% ipython --no-banner

In [1]: import numpy as np

In [2]: import numpy.linalg as la

In [3]: np.set_printoptions(suppress=True, linewidth=120)

In [4]: def rd(a):
   ...:     return np.round(a, 2) + 0
   ...: 

In [5]: C = np.array([[8, 5, 6, 3, 1, 2],
   ...:     [7, 1, 7, 2, 9, 4],
   ...:     [5, 1, 6, 6, 4, 2],
   ...:     [9, 9, 2, 5, 7, 7],
   ...:     [0, 1, 9, 1, 1, 8],
   ...:     [2, 8, 5, 2, 8, 0]])

In [6]: rng = np.random.default_rng(42)

In [7]: X = (rng.random((31, 6)) < 0.25) @ C

In [8]: X
Out[8]: 
array([[ 0,  1,  9,  1,  1,  8],
       [ 5,  1,  6,  6,  4,  2],
       [11, 17,  7,  7, 15,  7],
       [ 0,  0,  0,  0,  0,  0],
       [16, 11, 18,  8, 17, 19],
       [ 2,  8,  5,  2,  8,  0],
       [13,  6, 12,  9,  5,  4],
       [ 0,  0,  0,  0,  0,  0],
       [21, 11, 15, 13, 20, 13],
       [ 2,  9, 14,  3,  9,  8],
       [ 0,  0,  0,  0,  0,  0],
       [ 5,  2, 15,  7,  5, 10],
       [12,  2, 13,  8, 13,  6],
       [ 2,  8,  5,  2,  8,  0],
       [15,  7, 22,  6, 11, 14],
       [ 8,  5,  6,  3,  1,  2],
       [12,  2, 13,  8, 13,  6],
       [ 0,  0,  0,  0,  0,  0],
       [17, 14,  8,  8,  8,  9],
       [ 8,  5,  6,  3,  1,  2],
       [ 5,  2, 15,  7,  5, 10],
       [12,  3, 22,  9, 14, 14],
       [ 9,  9,  2,  5,  7,  7],
       [ 7,  1,  7,  2,  9,  4],
       [ 2,  8,  5,  2,  8,  0],
       [ 5,  2, 15,  7,  5, 10],
       [ 0,  1,  9,  1,  1,  8],
       [15,  6, 13,  5, 10,  6],
       [ 0,  0,  0,  0,  0,  0],
       [15,  6, 13,  5, 10,  6],
       [ 0,  0,  0,  0,  0,  0]])

In [9]: lab = X[:, 5] > np.median(X[:, 5])

In [10]: f = X[lab].mean(axis=0) - X[~lab].mean(axis=0)

In [11]: ((X - X.mean(axis=0)) @ f > 0).astype(int)
Out[11]: array([0, 0, 1, 0, 1, 0, 1, 0, 1, 1, 0, 1, 1, 0, 1, 0, 1, 0, 1, 0, 1, 1, 0, 0, 0, 1, 0, 1, 0, 1, 0])

In [12]: lab.astype(int)
Out[12]: array([1, 0, 1, 0, 1, 0, 0, 0, 1, 1, 0, 1, 0, 0, 1, 0, 0, 0, 1, 0, 1, 1, 1, 0, 0, 1, 1, 0, 0, 0, 0])

In [13]: np.argsort(-np.abs(f).round(6), kind="stable")
Out[13]: array([5, 2, 4, 1, 0, 3])

In [14]: G = np.cov(X, rowvar=False)

In [15]: rd(np.polyfit(X[:, 3], X[:, 5], 1))
Out[15]: array([1.05, 1.01])

In [16]: G.shape
Out[16]: (6, 6)

In [17]: np.argwhere(np.triu(np.abs(np.corrcoef(X.T)) > 0.8, 1))
Out[17]: 
array([[0, 3],
       [2, 5]])

In [18]: rd(X.std(axis=0))
Out[18]: array([6.25, 4.49, 6.42, 3.45, 5.57, 5.06])

In [19]: C = np.array([[2, 5, 4, 2, 3, 4],
    ...:     [3, 1, 0, 5, 2, 3],
    ...:     [5, 0, 3, 2, 1, 3],
    ...:     [5, 3, 4, 4, 0, 3]])

In [20]: A = rng.normal(size=(33, 4)) @ C + np.array([-2, -2, -1, -2, 2, 1])

In [21]: print(rd(A))
[[ 10.09   4.51   8.77   6.16   7.71  11.87]
 [  8.32  -4.32   5.95  -1.09  -2.76   2.12]
 [ -1.74  -6.6   -1.76  -5.78   2.16   0.2 ]
 [ -3.86  -5.85  -5.78  -1.38   0.21  -1.85]
 [  6.18  -2.21   2.93   2.54   3.59   5.85]
 [-11.32  -3.36  -1.94 -14.43  -0.22  -5.25]
 [ -4.16  -6.22  -3.21  -5.83  -3.75  -4.76]
 [ -8.62  -9.58  -9.07  -6.78  -2.4   -6.65]
 [  7.53   3.09   6.41   4.75   7.42  10.17]
 [ -1.97  -5.17  -2.35  -3.32  -0.29  -1.2 ]
 [  9.83   0.22   5.42   6.81  -0.84   5.17]
 [ -9.56   2.14  -0.21  -8.94   5.64   0.7 ]
 [  0.15  -6.83  -2.66  -2.11   2.06   1.01]
 [-15.88 -10.61  -8.35 -18.62  -4.42 -11.73]
 [-14.95 -10.8  -10.43 -14.66  -1.44  -9.3 ]
 [-10.47 -10.5  -15.12  -1.25   0.57  -5.63]
 [  2.69   8.98   1.36  12.38  12.15  12.44]
 [ -2.29   0.7   -3.58   4.37   5.5    3.86]
 [ -1.69   1.92   0.45   0.44   4.83   3.88]
 [ -5.64  -8.42  -6.37  -5.54  -2.87  -5.32]
 [  4.14  -3.84   0.44   1.89   2.29   3.7 ]
 [ -4.74  -2.35  -2.48  -3.92   3.16   0.4 ]
 [ 16.67   4.21  12.84   8.63   4.85  12.97]
 [ -3.12   2.74   1.97  -2.5    0.52   0.49]
 [ -4.12   2.58  -1.47   1.15   2.     1.04]
 [ -5.46  -0.05   0.46  -6.53   0.67  -1.14]
 [ -4.55  -2.79  -2.11  -4.57   1.47  -0.73]
 [-11.3   -0.48  -9.04  -0.42   2.83  -2.39]
 [-11.4   -6.09  -8.44  -7.94   2.75  -3.79]
 [  0.49   3.96  -0.83   7.68   4.9    5.48]
 [ -9.78  -4.71  -6.81  -6.41  -0.16  -4.66]
 [ 16.9    8.62  14.11  11.69   8.8   16.68]
 [ 10.44   4.42   5.39  11.79   7.24  11.79]]

In [22]: # looks like rank 5

In [23]: dist = la.norm(A[:, None] - A[None], axis=-1)

In [24]: np.unravel_index(dist.round(6).argmax(), dist.shape)
Out[24]: (np.int64(13), np.int64(31))

In [25]: dist[19].round(6).argsort(kind="stable")[:4]
Out[25]: array([19,  6,  7, 30])

In [26]: dist.mean(axis=1).argmax()
Out[26]: np.int64(31)

In [27]: print(dist.shape)
(33, 33)

In [28]: rd(dist[:5, :5])
Out[28]: 
array([[ 0.  , 18.61, 26.15, 28.55, 12.68],
       [18.61,  0.  , 14.68, 17.69,  9.25],
       [26.15, 14.68,  0.  ,  6.97, 14.39],
       [28.55, 17.69,  6.97,  0.  , 16.61],
       [12.68,  9.25, 14.39, 16.61,  0.  ]])

In [29]: print(np.flatnonzero(dist[19] < dist.mean() / 2))
[ 2  3  6  7  9 19 26 28 30]

In [30]: la.matrix_rank(dist ** 2)
Out[30]: np.int64(6)

In [31]: vec = np.array([1, 2, 2, 1, 2, 0])

In [32]: rd(A @ np.eye(6)[1])
Out[32]: 
array([  4.51,  -4.32,  -6.6 ,  -5.85,  -2.21,  -3.36,  -6.22,  -9.58,   3.09,  -5.17,   0.22,   2.14,  -6.83, -10.61,
       -10.8 , -10.5 ,   8.98,   0.7 ,   1.92,  -8.42,  -3.84,  -2.35,   4.21,   2.74,   2.58,  -0.05,  -2.79,  -0.48,
        -6.09,   3.96,  -4.71,   8.62,   4.42])

In [33]: la.norm(A @ vec) <= la.norm(A, 2) * la.norm(vec) + 1e-9
Out[33]: np.True_

In [34]: (A @ vec).argmax()
Out[34]: np.int64(31)

In [35]: G = np.cov(A, rowvar=False)

In [36]: np.argwhere(np.triu(np.abs(np.corrcoef(A.T)) > 0.8, 1))
Out[36]: 
array([[0, 2],
       [0, 3],
       [0, 5],
       [1, 4],
       [1, 5],
       [2, 5],
       [3, 5],
       [4, 5]])

In [37]: print(rd(la.eigvalsh(G)[::-1]))
[224.62  22.85  15.22   3.88   0.     0.  ]

In [38]: np.argsort(-A.std(axis=0).round(6), kind="stable")
Out[38]: array([0, 3, 5, 2, 1, 4])

In [39]: t = np.radians(30)

In [40]: Rm = np.eye(6)

In [41]: Rm[0, 0] = Rm[5, 5] = np.cos(t)

In [42]: Rm[0, 5], Rm[5, 0] = -np.sin(t), np.sin(t)

In [43]: rd(Rm)
Out[43]: 
array([[ 0.87,  0.  ,  0.  ,  0.  ,  0.  , -0.5 ],
       [ 0.  ,  1.  ,  0.  ,  0.  ,  0.  ,  0.  ],
       [ 0.  ,  0.  ,  1.  ,  0.  ,  0.  ,  0.  ],
       [ 0.  ,  0.  ,  0.  ,  1.  ,  0.  ,  0.  ],
       [ 0.  ,  0.  ,  0.  ,  0.  ,  1.  ,  0.  ],
       [ 0.5 ,  0.  ,  0.  ,  0.  ,  0.  ,  0.87]])

In [44]: Y = A @ Rm.T

In [45]: np.allclose(la.norm(A, axis=1), la.norm(Y, axis=1))
Out[45]: True

In [46]: print(rd(np.abs(Y - A).max(axis=0)))
[10.6  0.   0.   0.   0.   6.6]

In [47]: rd(la.det(Rm)), rd(np.trace(Rm))
Out[47]: (np.float64(1.0), np.float64(5.73))

In [48]: np.allclose(A @ A.T, Y @ Y.T)
Out[48]: True

In [49]: np.allclose(A[:-1].T @ la.lstsq(A[:-1].T, A[-1])[0], A[-1])
Out[49]: True

In [50]: np.unique(A.round(6), axis=0).shape
Out[50]: (33, 6)

In [51]: la.lstsq(A[:-1].T, A[-1])[2]
Out[51]: np.int32(5)

In [52]: rd(np.trace(la.pinv(A) @ A))
Out[52]: np.float64(5.0)

In [53]: data = np.loadtxt("out19.csv", delimiter=",")

In [54]: rd(data)
Out[54]: 
array([[ 1.  ,  0.  ,  0.  ,  0.  ,  0.  ],
       [ 0.  ,  1.  ,  0.  ,  0.  ,  0.  ],
       [ 0.  ,  0.  , -0.5 , -0.87,  0.  ],
       [ 0.  ,  0.  ,  0.87, -0.5 ,  0.  ],
       [ 0.  ,  0.  ,  0.  ,  0.  ,  1.  ]])

In [55]: rd(la.det(data.T))
Out[55]: np.float64(1.0)

In [56]: print(rd(la.det(data[::-1])))
1.0

In [57]: rd(la.eigvals(data).sum().real)
Out[57]: np.float64(2.0)

In [58]: print(rd(np.einsum("ii->", data)))
2.0

In [59]: K = np.load("run1.npy")

In [60]: K
Out[60]: 
array([[ 2,  2,  0,  0,  2],
       [ 0,  3,  3,  2,  2],
       [ 0,  3,  3,  2,  2],
       [ 2,  0,  0,  3, -2],
       [-3,  0, -2,  0, -1],
       [-1,  2,  1,  3, -2]])

In [61]: vec = np.array([1, -1, -1, 2, -2])

In [62]: y = K @ vec

In [63]: rd(la.solve(K.T @ K, K.T @ y))
Out[63]: array([ 1., -1., -1.,  2., -2.])

In [64]: rd(la.lstsq(K, y)[0])
Out[64]: array([ 1., -1., -1.,  2., -2.])

In [65]: rd(la.pinv(K) @ K)
Out[65]: 
array([[1., 0., 0., 0., 0.],
       [0., 1., 0., 0., 0.],
       [0., 0., 1., 0., 0.],
       [0., 0., 0., 1., 0.],
       [0., 0., 0., 0., 1.]])

In [66]: y = y + 0.02 * rng.normal(size=6)

In [67]: print(rd(y))
[-4.01 -6.   -6.01 12.02  0.98  6.02]

In [68]: c, *_ = la.lstsq(K, y)

In [69]: c.round()
Out[69]: array([ 1., -1., -1.,  2., -2.])

In [70]: rd(c)
Out[70]: array([ 1.01, -1.  , -0.99,  1.99, -2.01])

In [71]: Y = np.c_[K[:, :4] @ np.array([[-2, 2, -6, -7], [-5, -7, 7, 0], [2, 3, 9, 7], [-4, 3, -2, -3]]), np.array([3, 5, 0, 0, 5, 0])]

In [72]: Y
Out[72]: 
array([[-14, -10,   2, -14,   3],
       [-17,  -6,  44,  15,   5],
       [-17,  -6,  44,  15,   0],
       [-16,  13, -18, -23,   0],
       [  2, -12,   0,   7,   5],
       [-18,  -4,  23,   5,   0]])

In [73]: la.matrix_rank(Y)
Out[73]: np.int64(5)

In [74]: rd(la.norm(la.qr(K)[0].T @ Y, axis=0) ** 2 / ((Y ** 2).sum(axis=0) + 1e-12))
Out[74]: array([1.  , 1.  , 1.  , 1.  , 0.79])

In [75]: def softmax(z):
    ...:     e = np.exp(z - z.max(axis=-1, keepdims=True))
    ...:     return e / e.sum(axis=-1, keepdims=True)
    ...: 

In [76]: rd(softmax(K[5] + 2))
Out[76]: array([0.01, 0.24, 0.09, 0.65, 0.  ])

In [77]: rd(softmax(K).sum(axis=1))
Out[77]: array([1., 1., 1., 1., 1., 1.])

In [78]: scores = K @ K.T / np.sqrt(5)

In [79]: print(rd(softmax(scores + np.triu(np.full(scores.shape, -np.inf), 1))))
[[1.   0.   0.   0.   0.   0.  ]
 [0.   1.   0.   0.   0.   0.  ]
 [0.   0.5  0.5  0.   0.   0.  ]
 [0.   0.   0.   1.   0.   0.  ]
 [0.   0.   0.   0.   1.   0.  ]
 [0.   0.03 0.03 0.03 0.   0.92]]

In [80]: rd(softmax(scores)[5] @ K)
Out[80]: array([-0.87,  2.  ,  1.08,  2.95, -1.79])

In [81]: print(rd(softmax(scores)))
[[0.55 0.22 0.22 0.   0.   0.  ]
 [0.   0.5  0.5  0.   0.   0.  ]
 [0.   0.5  0.5  0.   0.   0.  ]
 [0.   0.   0.   0.93 0.   0.06]
 [0.   0.   0.   0.   0.99 0.01]
 [0.   0.03 0.03 0.03 0.   0.92]]

In [82]: print(softmax(scores).round(6).argmax(axis=1))
[0 1 1 3 4 5]

In [83]: mat = np.loadtxt("block16.csv", delimiter=",")

In [84]: rd(mat)
Out[84]: 
array([[-1.12,  2.24,  0.19, -0.22, -1.63],
       [-0.16, -0.46,  1.22,  2.6 , -0.72],
       [-0.48,  0.54, -2.48,  1.4 ,  0.59],
       [-0.96, -1.83, -0.93, -0.47, -1.9 ],
       [-2.56, -0.36,  0.65, -0.15,  1.36]])

In [85]: rd(mat @ mat.T)
Out[85]: 
array([[9., 0., 0., 0., 0.],
       [0., 9., 0., 0., 0.],
       [0., 0., 9., 0., 0.],
       [0., 0., 0., 9., 0.],
       [0., 0., 0., 0., 9.]])

In [86]: print(rd(mat.T @ mat))
[[9. 0. 0. 0. 0.]
 [0. 9. 0. 0. 0.]
 [0. 0. 9. 0. 0.]
 [0. 0. 0. 9. 0.]
 [0. 0. 0. 0. 9.]]

In [87]: rd(la.svd(mat, compute_uv=False))
Out[87]: array([3., 3., 3., 3., 3.])

In [88]: print(rd(la.pinv(mat)))
[[-0.12 -0.02 -0.05 -0.11 -0.28]
 [ 0.25 -0.05  0.06 -0.2  -0.04]
 [ 0.02  0.14 -0.28 -0.1   0.07]
 [-0.02  0.29  0.16 -0.05 -0.02]
 [-0.18 -0.08  0.07 -0.21  0.15]]

In [89]: G = mat.T @ mat

In [90]: print(rd(la.eigvalsh(G)[::-1]))
[9. 9. 9. 9. 9.]

In [91]: m1 = np.load("dump.npy")

In [92]: rd(m1)
Out[92]: 
array([[ 0.13, -0.03, -0.3 , -0.06, -0.03,  0.12,  0.03],
       [-0.03,  0.2 ,  0.05, -0.18,  0.26, -0.03, -0.23],
       [-0.3 ,  0.05,  0.71,  0.17,  0.04, -0.28, -0.03],
       [-0.06, -0.18,  0.17,  0.24, -0.25, -0.06,  0.23],
       [-0.03,  0.26,  0.04, -0.25,  0.34, -0.03, -0.3 ],
       [ 0.12, -0.03, -0.28, -0.06, -0.03,  0.11,  0.02],
       [ 0.03, -0.23, -0.03,  0.23, -0.3 ,  0.02,  0.28]])

In [93]: rd(np.trace(la.pinv(m1) @ m1))
Out[93]: np.float64(2.0)

In [94]: np.abs(np.diag(la.qr(m1)[1])) > 1e-9
Out[94]: array([ True,  True, False, False, False, False, False])

In [95]: rd(m1 @ la.pinv(m1) @ m1)
Out[95]: 
array([[ 0.13, -0.03, -0.3 , -0.06, -0.03,  0.12,  0.03],
       [-0.03,  0.2 ,  0.05, -0.18,  0.26, -0.03, -0.23],
       [-0.3 ,  0.05,  0.71,  0.17,  0.04, -0.28, -0.03],
       [-0.06, -0.18,  0.17,  0.24, -0.25, -0.06,  0.23],
       [-0.03,  0.26,  0.04, -0.25,  0.34, -0.03, -0.3 ],
       [ 0.12, -0.03, -0.28, -0.06, -0.03,  0.11,  0.02],
       [ 0.03, -0.23, -0.03,  0.23, -0.3 ,  0.02,  0.28]])

In [96]: print(np.unique(m1.round(6), axis=0).shape)
(7, 7)
